% python3 -q
>>> import numpy as np
>>> np.set_printoptions(precision=1, suppress=True, linewidth=120)
>>> tidy = lambda a: np.round(a, 1) + 0
>>> F = 2 * np.eye(6) + np.eye(6, k=1)
>>> print(F)
[[2. 1. 0. 0. 0. 0.]
 [0. 2. 1. 0. 0. 0.]
 [0. 0. 2. 1. 0. 0.]
 [0. 0. 0. 2. 1. 0.]
 [0. 0. 0. 0. 2. 1.]
 [0. 0. 0. 0. 0. 2.]]
>>> t = np.radians(30)
>>> R = np.eye(6)
>>> R[0, 0] = R[5, 5] = np.cos(t)
>>> R[0, 5], R[5, 0] = -np.sin(t), np.sin(t)
>>> print(tidy(R))
[[ 0.9  0.   0.   0.   0.  -0.5]
 [ 0.   1.   0.   0.   0.   0. ]
 [ 0.   0.   1.   0.   0.   0. ]
 [ 0.   0.   0.   1.   0.   0. ]
 [ 0.   0.   0.   0.   1.   0. ]
 [ 0.5  0.   0.   0.   0.   0.9]]
>>> out = F @ R.T
>>> print(np.allclose(F @ F.T, out @ out.T))
True
>>> print(tidy(np.abs(out - F).max(axis=0)))
[1. 0. 0. 0. 0. 1.]
>>> print(tidy(np.linalg.svd(F, compute_uv=False)), tidy(np.linalg.svd(out, compute_uv=False)))
[2.9 2.7 2.4 2.  1.5 1.1] [2.9 2.7 2.4 2.  1.5 1.1]
>>> print(tidy(out))
[[ 1.7  1.   0.   0.   0.   1. ]
 [ 0.   2.   1.   0.   0.   0. ]
 [ 0.   0.   2.   1.   0.   0. ]
 [ 0.   0.   0.   2.   1.   0. ]
 [-0.5  0.   0.   0.   2.   0.9]
 [-1.   0.   0.   0.   0.   1.7]]
>>> M = np.load("arr.npy")
>>> print(tidy(M))
[[ 0.8  0.3 -0.1 -0.2  0.1  0.1]
 [ 0.3  0.6  0.2  0.3 -0.1 -0.2]
 [-0.1  0.2  0.9 -0.1  0.1  0.1]
 [-0.2  0.3 -0.1  0.9  0.1  0.1]
 [ 0.1 -0.1  0.1  0.1  1.  -0.1]
 [ 0.1 -0.2  0.1  0.1 -0.1  0.9]]
>>> out = np.array([[5, -1], [-4, 5], [3, -4], [3, -5], [2, -3], [-2, 4]])
>>> print(tidy(np.einsum("ik,kj->ji", M, out)))
[[ 2.1  0.7  0.5  0.3  3.5 -0.2]
 [ 2.1  0.  -1.3 -2.1 -4.6  2. ]]
>>> out @ M
Traceback (most recent call last):
  File "<python-input-19>", line 1, in <module>
    out @ M
    ~~~~^~~
ValueError: matmul: Input operand 1 has a mismatch in its core dimension 0, with gufunc signature (n?,k),(k,m?)->(n?,m?) (size 6 is different from 2)
>>> print(np.vstack([M, out.T]).shape)
(8, 6)
>>> print(tidy(np.einsum("ij,ij->i", M, M)))
[0.8 0.6 0.9 0.9 1.  0.9]
>>> print(tidy(np.einsum("ik,kj->ij", M, out)))
[[ 2.1  2.1]
 [ 0.7  0. ]
 [ 0.5 -1.3]
 [ 0.3 -2.1]
 [ 3.5 -4.6]
 [-0.2  2. ]]
>>> print(np.linalg.matrix_rank(M @ out))
2
>>> print(tidy(np.abs(np.linalg.eigvals(M)).max()))
1.0
>>> print(np.trace(M))
5.0
>>> print(np.allclose(M @ M.T, M.T @ M))
True
>>> print(tidy(np.sort(np.abs(np.linalg.eigvals(M)))))
[0. 1. 1. 1. 1. 1.]
>>> assert M == M.T
Traceback (most recent call last):
  File "<python-input-28>", line 1, in <module>
    assert M == M.T
           ^^^^^^^^
ValueError: The truth value of an array with more than one element is ambiguous. Use a.any() or a.all()
>>> M.inv()
Traceback (most recent call last):
  File "<python-input-29>", line 1, in <module>
    M.inv()
    ^^^^^
AttributeError: 'numpy.ndarray' object has no attribute 'inv'
>>> evals, V = np.linalg.eigh(M)
>>> print(tidy(V @ np.diag(evals) @ V.T))
[[ 0.8  0.3 -0.1 -0.2  0.1  0.1]
 [ 0.3  0.6  0.2  0.3 -0.1 -0.2]
 [-0.1  0.2  0.9 -0.1  0.1  0.1]
 [-0.2  0.3 -0.1  0.9  0.1  0.1]
 [ 0.1 -0.1  0.1  0.1  1.  -0.1]
 [ 0.1 -0.2  0.1  0.1 -0.1  0.9]]
>>> print(tidy(V.T @ V))
[[1. 0. 0. 0. 0. 0.]
 [0. 1. 0. 0. 0. 0.]
 [0. 0. 1. 0. 0. 0.]
 [0. 0. 0. 1. 0. 0.]
 [0. 0. 0. 0. 1. 0.]
 [0. 0. 0. 0. 0. 1.]]
>>> X = np.array([[2, -3, 0, -2, -2, -3],
...     [6, -9, 0, -6, -6, -9],
...     [-6, 9, 0, 6, 6, 9],
...     [6, -9, 0, -6, -6, -9],
...     [-2, 3, 0, 2, 2, 3],
...     [4, -6, 0, -4, -4, -6],
...     [0, 0, 0, 0, 0, 0]])
>>> out = np.array([[3, -4, -1],
...     [5, -2, 2],
...     [5, 1, 3],
...     [-2, 4, 0],
...     [2, 2, -1],
...     [4, -1, -1]])
>>> print(out.T @ X.T)
[[-21 -63  63 -63  21 -42   0]
 [-11 -33  33 -33  11 -22   0]
 [ -3  -9   9  -9   3  -6   0]]
>>> rank = np.linalg.matrix_rank(X)
>>> print(rank)
1
>>> ns = np.linalg.svd(X)[2][rank:].T
>>> print(tidy(ns @ ns.T))
[[ 0.9  0.2  0.   0.1  0.1  0.2]
 [ 0.2  0.7  0.  -0.2 -0.2 -0.3]
 [ 0.   0.   1.   0.   0.   0. ]
 [ 0.1 -0.2  0.   0.9 -0.1 -0.2]
 [ 0.1 -0.2  0.  -0.1  0.9 -0.2]
 [ 0.2 -0.3  0.  -0.2 -0.2  0.7]]
>>> print(np.linalg.matrix_rank(X.T @ X), np.linalg.matrix_rank(X @ X.T))
1 1
>>> rng = np.random.default_rng(2423)
>>> out = X + rng.integers(-2, 3, (7, 1)) @ rng.integers(-2, 3, (1, 6))
>>> print(out)
[[  4  -5   4  -2   2  -7]
 [  4  -7  -4  -6 -10  -5]
 [ -6   9   0   6   6   9]
 [  6  -9   0  -6  -6  -9]
 [ -3   4  -2   2   0   5]
 [  5  -7   2  -4  -2  -8]
 [  1  -1   2   0   2  -2]]
>>> print(np.abs(out - X).sum(axis=1))
[16 16  0  0  8  8  8]
>>> print(out - X)
[[ 2 -2  4  0  4 -4]
 [-2  2 -4  0 -4  4]
 [ 0  0  0  0  0  0]
 [ 0  0  0  0  0  0]
 [-1  1 -2  0 -2  2]
 [ 1 -1  2  0  2 -2]
 [ 1 -1  2  0  2 -2]]
>>> Uu, s, vt = np.linalg.svd(X)
>>> print(tidy(s))
[31.5  0.   0.   0.   0.   0. ]
>>> out = Uu[:, :1] @ np.diag(s[:1]) @ vt[:1]
>>> print(tidy(np.abs(X - out).max()))
0.0
>>> print(tidy(out))
[[ 2. -3.  0. -2. -2. -3.]
 [ 6. -9.  0. -6. -6. -9.]
 [-6.  9.  0.  6.  6.  9.]
 [ 6. -9.  0. -6. -6. -9.]
 [-2.  3.  0.  2.  2.  3.]
 [ 4. -6.  0. -4. -4. -6.]
 [ 0.  0.  0.  0.  0.  0.]]
>>> print(np.linalg.matrix_rank(X, rtol=0.05))
1
>>> print(np.argsort(-np.linalg.norm(X, axis=0).round(6), kind="stable")[:3])
[1 5 0]
>>> print([round(float(x), 1) for x in np.linalg.svd(X, compute_uv=False)[:3]])
[31.5, 0.0, 0.0]
>>> print(tidy(np.linalg.norm(X, 2) / np.linalg.norm(X)))
1.0
>>> print(np.linalg.cond(X) > 100)
True
>>> W0 = np.load("case9.npy")
>>> print(W0)
[[ 4.   0.9 -0.7]
 [-5.3  4.  -8.4]
 [-2.   0.9  0.7]
 [-2.2  2.6  1.3]
 [ 4.   1.7 -0.8]
 [ 4.   0.5 -1.9]
 [-2.2  1.4  0.7]
 [-3.3  2.   0.3]
 [-5.   2.3 -8. ]
 [ 3.2  2.6 -1.9]
 [-2.1  3.1  0.1]
 [-3.6  4.1 -8.3]
 [ 3.1  2.7  0.7]
 [ 3.9  1.7 -1. ]
 [ 2.4  2.4 -0.6]
 [-2.8  3.1 -8.5]
 [-4.7  3.3 -8.1]
 [-2.   2.4  1.2]
 [ 3.5  2.  -1.8]
 [-4.2  1.9  2.2]
 [-4.   4.2  4.2]
 [-3.8  3.2 -6.1]
 [-1.8  2.4  0.9]
 [ 6.   0.1 -0.4]
 [-2.7  1.2  0.9]
 [-4.8  3.3 -5.6]]
>>> t = np.radians(30)
>>> R = np.eye(6)
>>> R[4, 4] = R[2, 2] = np.cos(t)
>>> R[4, 2], R[2, 4] = -np.sin(t), np.sin(t)
>>> print(tidy(R))
[[ 1.   0.   0.   0.   0.   0. ]
 [ 0.   1.   0.   0.   0.   0. ]
 [ 0.   0.   0.9  0.   0.5  0. ]
 [ 0.   0.   0.   1.   0.   0. ]
 [ 0.   0.  -0.5  0.   0.9  0. ]
 [ 0.   0.   0.   0.   0.   1. ]]
>>> out = M @ R.T
>>> print(np.allclose(M @ M.T, out @ out.T))
True
>>> print(tidy(out))
[[ 0.8  0.3 -0.1 -0.2  0.1  0.1]
 [ 0.3  0.6  0.1  0.3 -0.2 -0.2]
 [-0.1  0.2  0.8 -0.1 -0.4  0.1]
 [-0.2  0.3 -0.1  0.9  0.1  0.1]
 [ 0.1 -0.1  0.5  0.1  0.8 -0.1]
 [ 0.1 -0.2  0.1  0.1 -0.1  0.9]]
>>> print(np.allclose(np.linalg.norm(M, axis=1), np.linalg.norm(out, axis=1)))
True
>>> hat = W0 @ np.linalg.solve(W0.T @ W0, W0.T)
>>> print(np.linalg.matrix_rank(np.eye(26) - hat))
23
>>> print(tidy(np.diag(hat)))
[0.1 0.2 0.  0.1 0.1 0.1 0.  0.1 0.2 0.1 0.1 0.2 0.1 0.1 0.1 0.2 0.2 0.1 0.1 0.1 0.3 0.1 0.1 0.1 0.  0.1]
>>> print(tidy(np.linalg.eigvalsh(hat)))
[0. 0. 0. 0. 0. 0. 0. 0. 0. 0. 0. 0. 0. 0. 0. 0. 0. 0. 0. 0. 0. 0. 0. 1. 1. 1.]
>>> vec = np.array([2, -2, -4])
>>> y = W0 @ vec
>>> print(tidy(np.linalg.lstsq(W0, y)[0]))
[ 2. -2. -4.]
>>> y = y + 0.3 * rng.normal(size=26)
>>> print(tidy(y))
[  8.9  14.9  -8.8 -14.8   7.9  14.2  -9.7 -12.1  17.4   8.6 -10.3  18.1  -2.1   9.2   1.9  22.8  15.8 -14.   10.3
 -21.4 -32.9  10.8 -11.5  13.9 -11.6   6.1]
>>> beta, *_ = np.linalg.lstsq(W0, y)
>>> print(tidy(np.linalg.norm(y - W0 @ beta)))
1.8
>>> print(beta.round())
[ 2. -2. -4.]
>>> Xc = W0 - W0.mean(axis=0)
>>> V = np.linalg.svd(Xc)[2][:1]
>>> out = Xc - Xc @ V.T @ V
>>> print(tidy((Xc @ V.T).std(axis=0)))
[4.3]
>>> print(tidy(np.cov(Xc @ V.T, rowvar=False)))
18.8
>>> print(tidy(out.std(axis=0)))
[2.2 0.8 2. ]
>>> print(tidy(np.diag(V.T @ V)))
[0.4 0.  0.5]
>>> f = np.array([3, 0])
>>> print(tidy(np.correlate(W0[21], W0[10], "full")))
[ -0.4 -11.5  17.3 -25.6  12.8]
>>> print(tidy(np.polyval(f, W0[21])))
[-11.4   9.6 -18.3]
>>> print(tidy(np.convolve(W0[21], f)))
[-11.4   9.6 -18.3   0. ]
>>> f = np.array([8, 2, 6, -1]) + 0.5
>>> J = np.outer(f, f) / (f @ f)
>>> print(tidy(J))
[[0.6 0.2 0.5 0. ]
 [0.2 0.1 0.1 0. ]
 [0.5 0.1 0.3 0. ]
 [0.  0.  0.  0. ]]
>>> Uu, s, vt = np.linalg.svd(J)
>>> V = vt[:(s > 1e-8).sum()]
>>> vec = J[3] + 3 * J[2] + rng.integers(2) * np.eye(4)[0]
>>> print(tidy(vec))
[ 1.3  0.4  1.  -0.1]
>>> print(tidy(np.linalg.norm(vec - V.T @ V @ vec)))
0.0
>>> print(tidy(V.T @ V))
[[0.6 0.2 0.5 0. ]
 [0.2 0.1 0.1 0. ]
 [0.5 0.1 0.3 0. ]
 [0.  0.  0.  0. ]]
>>> print(np.allclose(V.T @ V @ vec, vec))
True
>>> vec = np.array([-9, -1, 9, -8])
>>> print(tidy(np.eye(4) - J))
[[ 0.4 -0.2 -0.5  0. ]
 [-0.2  0.9 -0.1  0. ]
 [-0.5 -0.1  0.7  0. ]
 [ 0.   0.   0.   1. ]]
>>> print(tidy((vec - J @ vec) @ (J @ vec)))
0.0
>>> print(tidy(J @ vec))
[-1.2 -0.3 -0.9  0.1]
>>> print(tidy(J @ J @ vec))
[-1.2 -0.3 -0.9  0.1]
>>> T = np.stack([J, -3 * J, J[::-1]])
>>> print(T.shape)
(3, 4, 4)
>>> print(tidy(np.einsum("bij,cij->bc", T, T)))
[[ 1.  -3.   0.2]
 [-3.   9.  -0.6]
 [ 0.2 -0.6  1. ]]
>>> print(np.linalg.matrix_rank(T.reshape(3, -1)))
2
>>> print((T @ J.T).shape)
(3, 4, 4)
>>> out = J + rng.integers(-2, 3, (4, 1)) @ rng.integers(-2, 3, (1, 4))
>>> print(tidy(out))
[[-3.4  4.2  2.5 -2. ]
 [ 0.2  0.1  0.1  0. ]
 [-1.5  2.1  1.3 -1. ]
 [-2.   2.   1.  -1. ]]
>>> print(tidy(out - J))
[[-4.  4.  2. -2.]
 [ 0.  0.  0.  0.]
 [-2.  2.  1. -1.]
 [-2.  2.  1. -1.]]
>>> print(np.linalg.matrix_rank(out - J, tol=1e-8))
1
>>> print(np.allclose(J[:-1].T @ np.linalg.lstsq(J[:-1].T, J[-1])[0], J[-1]))
True
>>> print(np.abs(np.diag(np.linalg.qr(J)[1])) > 1e-9)
[ True False False False]
>>> print(np.unique(J.round(6), axis=0).shape)
(4, 4)
>>> arr = np.array([[0, 2, 1, 0, 0],
...     [0, 1, 0, 1, 1],
...     [0, 0, 2, 1, 1],
...     [0, 2, 2, 2, 2],
...     [1, 1, 2, 0, 2],
...     [2, 0, 2, 1, 0],
...     [0, 1, 1, 0, 0]])
>>> out = arr + rng.integers(-2, 3, (7, 1)) @ rng.integers(-2, 3, (1, 5))
>>> print(out)
[[ 0  2  1  0  0]
 [-2  1  0  3  2]
 [ 2  0  2 -1  0]
 [-4  2  2  6  4]
 [ 5  1  2 -4  0]
 [ 0  0  2  3  1]
 [ 4  1  1 -4 -2]]
>>> print(np.linalg.matrix_rank(out - arr, tol=1e-8))
1
>>> out = arr / np.linalg.norm(arr, axis=1, keepdims=True)
>>> cov = out @ out.T
>>> print(tidy(np.linalg.norm(out, axis=1)))
[1. 1. 1. 1. 1. 1. 1.]
>>> print(tidy(cov))
[[1.  0.5 0.4 0.7 0.6 0.3 0.9]
 [0.5 1.  0.5 0.9 0.5 0.2 0.4]
 [0.4 0.5 1.  0.8 0.8 0.7 0.6]
 [0.7 0.9 0.8 1.  0.8 0.5 0.7]
 [0.6 0.5 0.8 0.8 1.  0.6 0.7]
 [0.3 0.2 0.7 0.5 0.6 1.  0.5]
 [0.9 0.4 0.6 0.7 0.7 0.5 1. ]]
>>> print((np.abs(cov) > 0.9).astype(int))
[[1 0 0 0 0 0 1]
 [0 1 0 0 0 0 0]
 [0 0 1 0 0 0 0]
 [0 0 0 1 0 0 0]
 [0 0 0 0 1 0 0]
 [0 0 0 0 0 1 0]
 [1 0 0 0 0 0 1]]
>>> print((cov - 2 * np.eye(7)).round(6).argmax(axis=1))
[6 3 3 1 3 2 0]
>>> print(tidy(cov[4]))
[0.6 0.5 0.8 0.8 1.  0.6 0.7]
>>> print(tidy(np.degrees(np.arccos(np.clip(cov[4, 6], -1, 1)))))
47.9
